$ python -q
>>> import numpy as np
>>> np.set_printoptions(precision=3, suppress=True, linewidth=160)
>>> rd = lambda a: np.round(a, 3) + 0
>>> E = np.load("m.npy")
>>> E
array([[0, 2, 2, 0, 0, 0, 0, 0, 1, 2, 1, 1],
       [0, 0, 3, 3, 2, 3, 3, 3, 0, 2, 3, 3],
       [0, 0, 0, 1, 1, 0, 2, 0, 0, 3, 2, 1],
       [0, 0, 0, 0, 0, 1, 1, 0, 0, 0, 3, 3],
       [0, 0, 0, 0, 0, 1, 3, 2, 1, 0, 0, 1],
       [0, 0, 0, 0, 0, 0, 2, 3, 1, 3, 0, 0],
       [0, 0, 0, 0, 0, 0, 0, 0, 0, 1, 3, 3],
       [0, 0, 0, 0, 0, 0, 0, 0, 2, 2, 1, 2],
       [0, 0, 0, 0, 0, 0, 0, 0, 0, 2, 3, 2],
       [0, 0, 0, 0, 0, 0, 0, 0, 0, 0, 0, 2],
       [0, 0, 0, 0, 0, 0, 0, 0, 0, 0, 0, 0],
       [0, 0, 0, 0, 0, 0, 0, 0, 0, 0, 0, 0]])
>>> np.linalg.lstsq(E[:-1].T, E[-1])[2]
np.int32(10)
>>> rng = np.random.default_rng(14163)
>>> idx = rng.permutation(12)
>>> idx
array([ 3,  2, 11,  6,  9,  8,  5,  1,  0,  4,  7, 10])
>>> M2 = E[idx][:, idx]
>>> rd(np.sort(np.abs(np.linalg.eigvals(M2))))
array([0., 0., 0., 0., 0., 0., 0., 0., 0., 0., 0., 0.])
>>> np.trace(M2)
np.int64(0)
>>> np.allclose(M2, E)
False
>>> rd(np.linalg.det(M2)), rd(np.linalg.det(E[idx]))
(np.float64(0.0), np.float64(0.0))
>>> rd(np.linalg.norm(E, 2) / np.linalg.norm(E))
np.float64(0.786)
>>> [round(float(x), 3) for x in np.linalg.svd(E, compute_uv=False)[:3]]
[11.605, 5.914, 4.546]
>>> left, sig, vt = np.linalg.svd(E)
>>> V = vt[:(sig > 1e-8).sum()]
>>> vec = E[10] + -3 * E[3] + rng.integers(2) * np.eye(12)[1]
>>> vec
array([ 0.,  1.,  0.,  0.,  0., -3., -3.,  0.,  0.,  0., -9., -9.])
>>> np.allclose(V.T @ V @ vec, vec)
False
>>> np.linalg.matrix_rank(np.vstack([E, vec]))
np.int64(11)
>>> X = np.load("block8.npy")
>>> X
array([[-3.,  1.,  0.,  0.,  0.,  0.,  0.,  0.,  0.],
       [ 0., -3.,  1.,  0.,  0.,  0.,  0.,  0.,  0.],
       [ 0.,  0., -3.,  1.,  0.,  0.,  0.,  0.,  0.],
       [ 0.,  0.,  0., -3.,  1.,  0.,  0.,  0.,  0.],
       [ 0.,  0.,  0.,  0., -3.,  1.,  0.,  0.,  0.],
       [ 0.,  0.,  0.,  0.,  0., -3.,  1.,  0.,  0.],
       [ 0.,  0.,  0.,  0.,  0.,  0., -3.,  1.,  0.],
       [ 0.,  0.,  0.,  0.,  0.,  0.,  0., -3.,  1.],
       [ 0.,  0.,  0.,  0.,  0.,  0.,  0.,  0., -3.]])
>>> # triangular
>>> vec = np.array([3, -1, -2, -5, -2, 5, -5, -3, 3])
>>> target = X @ vec
>>> b, lr = np.zeros(9), 1 / np.linalg.norm(X, 2) ** 2
>>> for i in range(40):
...     b -= lr * X.T @ (X @ b - target)
...     if i % 10 == 0: print(i, round(np.linalg.norm(X @ b - target), 3))
... 
0 11.038
10 0.222
20 0.009
30 0.0
>>> rd(b)
array([ 3., -1., -2., -5., -2.,  5., -5., -3.,  3.])
>>> rd(np.linalg.cond(X))
np.float64(1.917)
